$ ipython --no-banner

In [1]: import numpy as np

In [2]: np.set_printoptions(suppress=True, linewidth=100)

In [3]: other = np.array([[-3, -1, -3, 0, 3],
   ...:     [0, 2, 0, -2, 2],
   ...:     [1, 2, -2, 2, 0],
   ...:     [-1, -2, 2, 0, -1],
   ...:     [-2, 0, -2, 3, 0]])

In [4]: m1 = other - other.T

In [5]: m1
Out[5]: 
array([[ 0, -1, -4,  1,  5],
       [ 1,  0, -2,  0,  2],
       [ 4,  2,  0,  0,  2],
       [-1,  0,  0,  0, -4],
       [-5, -2, -2,  4,  0]])

In [6]: round(np.linalg.norm(m1, 2), 3)
Out[6]: np.float64(8.17)

In [7]: m1[0] @ m1[3]
Out[7]: np.int64(-20)

In [8]: round(np.linalg.norm(m1[0], 1), 3), np.round(np.linalg.norm(m1[0], np.inf), 3)
Out[8]: (np.float64(11.0), np.float64(5.0))

In [9]: np.linalg.norm(m1, axis=1).argmax()
Out[9]: np.int64(4)

In [10]: Uu, s, Vh = np.linalg.svd(m1)

In [11]: evecs = Vh[:(s > 1e-8).sum()]

In [12]: rng = np.random.default_rng(869563)

In [13]: x0 = m1[0] + -2 * m1[3] + rng.integers(2) * np.eye(5)[3]

In [14]: x0
Out[14]: array([ 2., -1., -4.,  1., 13.])

In [15]: np.linalg.matrix_rank(np.vstack([m1, x0]))
Out[15]: np.int64(4)

In [16]: np.round(evecs.T @ evecs, 3)
Out[16]: 
array([[ 0.775,  0.394, -0.056, -0.113,  0.056],
       [ 0.394,  0.31 ,  0.099,  0.197, -0.099],
       [-0.056,  0.099,  0.986, -0.028,  0.014],
       [-0.113,  0.197, -0.028,  0.944,  0.028],
       [ 0.056, -0.099,  0.014,  0.028,  0.986]])

In [17]: np.round(np.diag(evecs.T @ evecs), 3)
Out[17]: array([0.775, 0.31 , 0.986, 0.944, 0.986])

In [18]: other = m1 / np.sqrt((m1 ** 2).mean(axis=1, keepdims=True))

In [19]: np.linalg.matrix_rank(other) == np.linalg.matrix_rank(m1)
Out[19]: np.True_

In [20]: np.round(np.linalg.norm(other, axis=1), 3)
Out[20]: array([2.236, 2.236, 2.236, 2.236, 2.236])

In [21]: np.round(m1 - m1.mean(axis=1, keepdims=True), 3)
Out[21]: 
array([[-0.2, -1.2, -4.2,  0.8,  4.8],
       [ 0.8, -0.2, -2.2, -0.2,  1.8],
       [ 2.4,  0.4, -1.6, -1.6,  0.4],
       [ 0. ,  1. ,  1. ,  1. , -3. ],
       [-4. , -1. , -1. ,  5. ,  1. ]])

In [22]: Uu, s, Vh = np.linalg.svd(m1)

In [23]: s.round(3) + 0
Out[23]: array([8.17 , 8.17 , 2.063, 2.063, 0.   ])

In [24]: other = Uu[:, :4] @ np.diag(s[:4]) @ Vh[:4]

In [25]: np.linalg.matrix_rank(other)
Out[25]: np.int64(4)

In [26]: A = np.loadtxt("arr.csv", delimiter=",")

In [27]: A
Out[27]: 
array([[2., 1., 0., 1., 3., 0., 0., 0., 3.],
       [0., 3., 0., 3., 2., 1., 0., 0., 1.],
       [0., 0., 0., 0., 0., 0., 0., 3., 0.],
       [1., 3., 0., 3., 2., 0., 0., 0., 1.],
       [1., 0., 0., 2., 2., 0., 0., 0., 1.],
       [2., 2., 0., 3., 0., 1., 0., 0., 1.],
       [0., 0., 2., 0., 0., 0., 3., 3., 0.],
       [0., 0., 1., 0., 0., 0., 3., 0., 0.],
       [1., 1., 0., 3., 2., 2., 0., 0., 1.]])

In [28]: # splits into 2 blocks

In [29]: x0 = np.array([1, 3, -1, -1, -3, 0, -3, 2, 3])

In [30]: rhs = A @ x0

In [31]: coef, lr = np.zeros(9), 1 / np.linalg.norm(A, 2) ** 2

In [32]: for i in range(8):
    ...:     coef -= lr * A.T @ (A @ coef - rhs)
    ...:     if i % 2 == 0: print(i, round(np.linalg.norm(A @ coef - rhs), 3))
    ...: 
0 14.084
2 11.76
4 10.161
6 8.927

In [33]: coef.round(3)
Out[33]: array([ 0.598,  1.103, -0.789,  0.16 , -0.566, -0.131, -1.948,  0.822,  0.399])

In [34]: round(np.linalg.cond(A), 3)
Out[34]: np.float64(34.319)
